$ ipython --no-banner

In [1]: import numpy as np

In [2]: np.set_printoptions(precision=2, suppress=True, linewidth=160)

In [3]: tidy = lambda a: np.round(a, 2) + 0

In [4]: W0 = np.load("out17.npy")

In [5]: W0
Out[5]: 
array([[ 1, -1,  1, -1, -1,  1, -1,  1],
       [ 1,  1, -1, -1, -1, -1,  1,  1],
       [ 1,  1,  1,  1, -1, -1, -1, -1],
       [ 1,  1,  1,  1,  1,  1,  1,  1]])

In [6]: x0 = np.array([-3, 1, -1, -3, 3, 0, 2, 1])

In [7]: h1 = np.maximum(W0 @ x0, 0)

In [8]: W0 * (h1 > 1e-9)[:, None]
Out[8]: 
array([[ 0,  0,  0,  0,  0,  0,  0,  0],
       [ 1,  1, -1, -1, -1, -1,  1,  1],
       [ 0,  0,  0,  0,  0,  0,  0,  0],
       [ 0,  0,  0,  0,  0,  0,  0,  0]])

In [9]: np.flatnonzero(h1 > 1e-9)
Out[9]: array([1])

In [10]: W1 = np.array([[1, 3, 3],
    ...:     [2, 1, 2],
    ...:     [3, 0, 0],
    ...:     [1, 0, 0],
    ...:     [2, 0, 0],
    ...:     [1, 0, 3],
    ...:     [1, 2, 0],
    ...:     [0, 2, 2]])

In [11]: b = np.array([0, -1, -2])

In [12]: H = np.maximum(W0 @ W1 + b, 0)

In [13]: H
Out[13]: 
array([[ 0,  1,  4],
       [ 0,  7,  2],
       [ 3,  0,  0],
       [11,  7,  8]])

In [14]: np.linalg.matrix_rank(H)
Out[14]: np.int64(3)

In [15]: basis = np.array([[-2, 1], [1, 1], [-1, -1]])

In [16]: W1 @ basis
Out[16]: 
array([[-2,  1],
       [-5,  1],
       [-6,  3],
       [-2,  1],
       [-4,  2],
       [-5, -2],
       [ 0,  3],
       [ 0,  0]])

In [17]: (H @ basis).round(6).argmax(axis=1)
Out[17]: array([0, 0, 1, 1])

In [18]: X = np.load("layer1.npy")

In [19]: X
Out[19]: 
array([[ 0.76, -0.52, -0.61, -0.33, -0.72, -0.05],
       [-0.57,  0.19, -0.1 ,  0.26,  0.18,  0.3 ],
       [-1.33,  0.63,  1.35,  0.29,  0.73,  0.26],
       [ 0.57, -0.46,  0.35, -0.27, -0.14, -0.24],
       [-0.35,  0.03,  0.73,  0.31, -0.03, -0.12],
       [-0.06,  0.03, -0.33, -0.25,  0.05,  0.12],
       [ 0.84,  0.08, -1.4 , -0.43,  0.56,  0.12]])

In [20]: Q, Rm = np.linalg.qr(X)

In [21]: tidy(np.abs(np.diag(Rm)))
Out[21]: array([1.96, 0.54, 1.03, 0.39, 0.39, 0.12])

In [22]: x0 = np.array([0, 1, 3, 0, 3, 3])

In [23]: y = X @ x0

In [24]: tidy(np.linalg.lstsq(X, y)[0])
Out[24]: array([0., 1., 3., 0., 3., 3.])

In [25]: tidy(np.linalg.pinv(X) @ X)
Out[25]: 
array([[1., 0., 0., 0., 0., 0.],
       [0., 1., 0., 0., 0., 0.],
       [0., 0., 1., 0., 0., 0.],
       [0., 0., 0., 1., 0., 0.],
       [0., 0., 0., 0., 1., 0.],
       [0., 0., 0., 0., 0., 1.]])

In [26]: rng = np.random.default_rng(22158)

In [27]: y = y + 0.1 * rng.normal(size=7)

In [28]: tidy(y)
Out[28]: array([-4.54,  1.16,  7.74, -0.5 ,  2.05, -0.45, -2.07])

In [29]: b, *_ = np.linalg.lstsq(X, y)

In [30]: tidy(b)
Out[30]: array([ 0.5 ,  1.63,  3.33, -0.03,  2.76,  3.3 ])

In [31]: tidy(np.linalg.norm(y - X @ b))
Out[31]: np.float64(0.29)

In [32]: [round(float(np.linalg.norm(np.linalg.solve(X.T @ X + lam * np.eye(6), X.T @ y))), 2) for lam in (0, 1, 10, 100)]
Out[32]: [5.7, 3.03, 1.46, 0.25]

In [33]: W1 = np.array([[1, 3, -3, 3, 2],
    ...:     [2, 0, -2, 1, 3],
    ...:     [1, -3, 1, 3, -1],
    ...:     [3, 2, 2, 3, 2],
    ...:     [0, 0, 2, -2, 1],
    ...:     [3, -1, 0, -2, -2]])

In [34]: b = np.array([-1, -2, 2, 2, 3])

In [35]: H = np.maximum(X @ W1 + b, 0)

In [36]: (H > 0).astype(int)
Out[36]: 
array([[0, 1, 0, 1, 1],
       [1, 0, 1, 0, 1],
       [1, 0, 1, 1, 1],
       [0, 0, 1, 1, 1],
       [1, 0, 1, 1, 1],
       [0, 0, 1, 0, 1],
       [0, 1, 0, 0, 1]])

In [37]: basis = np.array([[3, 7], [8, 2], [4, 1], [2, 2], [7, 2]])

In [38]: (H @ basis).round(6).argmax(axis=1)
Out[38]: array([0, 0, 0, 0, 0, 0, 0])

In [39]: out = np.c_[X[:, :3] @ np.array([[0, -2, 1], [-2, -2, -1], [1, -2, 0]]), np.array([1, -2, -1, 3, 0, 0, -2])]

In [40]: tidy(out)
Out[40]: 
array([[ 0.43,  0.74,  1.28,  1.  ],
       [-0.48,  0.96, -0.76, -2.  ],
       [ 0.09, -1.3 , -1.96, -1.  ],
       [ 1.27, -0.92,  1.03,  3.  ],
       [ 0.67, -0.82, -0.38,  0.  ],
       [-0.39,  0.72, -0.09,  0.  ],
       [-1.56,  0.96,  0.76, -2.  ]])

In [41]: tidy(np.linalg.lstsq(X, out[:, 0])[0])
Out[41]: array([ 0., -2.,  1.,  0.,  0.,  0.])

In [42]: mat = np.load("x.npy")

In [43]: mat
Out[43]: 
array([[  2,   2,   1,   1,  -2,  -1,   1],
       [  0,   2,  -1,   0,   0,  -1,   2],
       [ -1,   1,   2,   0,  -3,  -1,   5],
       [  1,  -2,  -1,  -1,   0,   2,   7],
       [  3,  -5,  -4,   1,   0,   0,   7],
       [  0,  -2,  -4,   2,   3,   1,  10],
       [ -3,  -5,  -3,   1,   4,   3,  11],
       [ -1,  -7,  -2,   4,   3,   6,  12],
       [ -4,  -9,  -2,   3,   2,   6,  13],
       [ -3, -10,  -3,   2,   3,   6,  15],
       [ -4, -10,  -4,   0,   6,   5,  16],
       [ -4,  -9,  -1,   3,   4,   2,  18],
       [ -2,  -6,   0,   4,   5,   3,  15],
       [ -1,  -8,  -3,   6,   2,   2,  13],
       [ -2,  -9,   0,   3,  -1,   2,  12],
       [  0,  -7,  -2,   5,  -1,   4,   9],
       [ -2,  -4,  -3,   6,   1,   5,  12],
       [  0,  -3,  -1,   7,   1,   2,  11],
       [  0,  -5,   0,   9,   0,   4,   9],
       [ -3,  -6,   0,   7,   0,   6,  12],
       [  0,  -5,   3,   8,   2,   3,  13],
       [ -3,  -3,   0,   5,  -1,   4,  16],
       [  0,   0,  -3,   7,  -4,   6,  19],
       [  1,   3,  -1,  10,  -1,   7,  18],
       [  2,   4,   0,  12,  -2,   9,  16],
       [  3,   5,  -1,  14,  -5,   8,  19],
       [  6,   8,  -4,  11,  -5,  10,  17],
       [  7,   8,  -5,  14,  -2,  10,  19],
       [  7,   6,  -4,  12,   0,   7,  17],
       [  4,   8,  -7,  15,   2,   9,  18],
       [  6,   9,  -4,  17,   2,   7,  20],
       [  8,  11,  -4,  18,  -1,   5,  17]])

In [44]: P = mat @ np.linalg.solve(mat.T @ mat, mat.T)

In [45]: tidy(P @ mat[:, 3])
Out[45]: 
array([ 1.,  0.,  0., -1.,  1.,  2.,  1.,  4.,  3.,  2.,  0.,  3.,  4.,  6.,  3.,  5.,  6.,  7.,  9.,  7.,  8.,  5.,  7., 10., 12., 14., 11., 14., 12., 15.,
       17., 18.])
